$ python3 -q
>>> import numpy as np
>>> np.set_printoptions(precision=2, suppress=True, linewidth=160)
>>> t = np.deg2rad(72)
>>> K = np.eye(13)
>>> K[np.ix_([2, 11], [2, 11])] = [[np.cos(t), -np.sin(t)], [np.sin(t), np.cos(t)]]
>>> print(K)
[[ 1.    0.    0.    0.    0.    0.    0.    0.    0.    0.    0.    0.    0.  ]
 [ 0.    1.    0.    0.    0.    0.    0.    0.    0.    0.    0.    0.    0.  ]
 [ 0.    0.    0.31  0.    0.    0.    0.    0.    0.    0.    0.   -0.95  0.  ]
 [ 0.    0.    0.    1.    0.    0.    0.    0.    0.    0.    0.    0.    0.  ]
 [ 0.    0.    0.    0.    1.    0.    0.    0.    0.    0.    0.    0.    0.  ]
 [ 0.    0.    0.    0.    0.    1.    0.    0.    0.    0.    0.    0.    0.  ]
 [ 0.    0.    0.    0.    0.    0.    1.    0.    0.    0.    0.    0.    0.  ]
 [ 0.    0.    0.    0.    0.    0.    0.    1.    0.    0.    0.    0.    0.  ]
 [ 0.    0.    0.    0.    0.    0.    0.    0.    1.    0.    0.    0.    0.  ]
 [ 0.    0.    0.    0.    0.    0.    0.    0.    0.    1.    0.    0.    0.  ]
 [ 0.    0.    0.    0.    0.    0.    0.    0.    0.    0.    1.    0.    0.  ]
 [ 0.    0.    0.95  0.    0.    0.    0.    0.    0.    0.    0.    0.31  0.  ]
 [ 0.    0.    0.    0.    0.    0.    0.    0.    0.    0.    0.    0.    1.  ]]
>>> # orthonormal columns
>>> x = np.array([0, 0, 2, 2, 0, 2, 2, 0, 0, 2, 2, 0, 1])
>>> round(float(np.linalg.det(K)), 2)
1.0
>>> np.abs(np.linalg.eigvals(K))
array([1., 1., 1., 1., 1., 1., 1., 1., 1., 1., 1., 1., 1.])
>>> q, evecs = np.linalg.qr(K[:, :5])[0], np.linalg.qr(K[:, 5:])[0]
>>> s = np.linalg.svd(q.T @ evecs, compute_uv=False)
>>> s.round(2) + 0
array([0., 0., 0., 0., 0.])
>>> np.round(np.linalg.norm(q @ q.T - evecs @ evecs.T, 2), 2)
np.float64(1.0)
>>> (s > 0.9).sum()
np.int64(0)
>>> np.round(np.linalg.det(K), 2)
np.float64(1.0)
>>> np.flatnonzero(np.linalg.matrix_power((K != 0) + (K.T != 0) + np.eye(13), 13)[6])
array([6])
>>> M2 = K / np.linalg.norm(K, axis=1, keepdims=True)
>>> G = M2 @ M2.T
>>> print(np.linalg.norm(M2, axis=1))
[1. 1. 1. 1. 1. 1. 1. 1. 1. 1. 1. 1. 1.]
>>> (G - 2 * np.eye(13)).round(6).argmax(axis=1)
array([1, 0, 0, 0, 0, 0, 0, 0, 0, 0, 0, 0, 0])
>>> G[5]
array([0., 0., 0., 0., 0., 1., 0., 0., 0., 0., 0., 0., 0.])
>>> A = np.array([[1, 4, 1, 3, 3, 5],
...     [2, 0, 0, 5, 1, 3],
...     [2, 3, 0, 1, 2, 4],
...     [3, 4, 2, 5, 5, 3],
...     [3, 3, 1, 0, 5, 1],
...     [5, 3, 1, 1, 4, 3],
...     [3, 4, 4, 4, 4, 1],
...     [3, 4, 4, 4, 4, 1],
...     [1, 2, 2, 3, 2, 4]])
>>> # row 7 repeats row 6
>>> q, evecs = np.linalg.qr(A[:, :4])[0], np.linalg.qr(A[:, 4:])[0]
>>> s = np.linalg.svd(q.T @ evecs, compute_uv=False)
>>> print((s > 0.9).sum())
1
>>> s
array([0.99, 0.76])
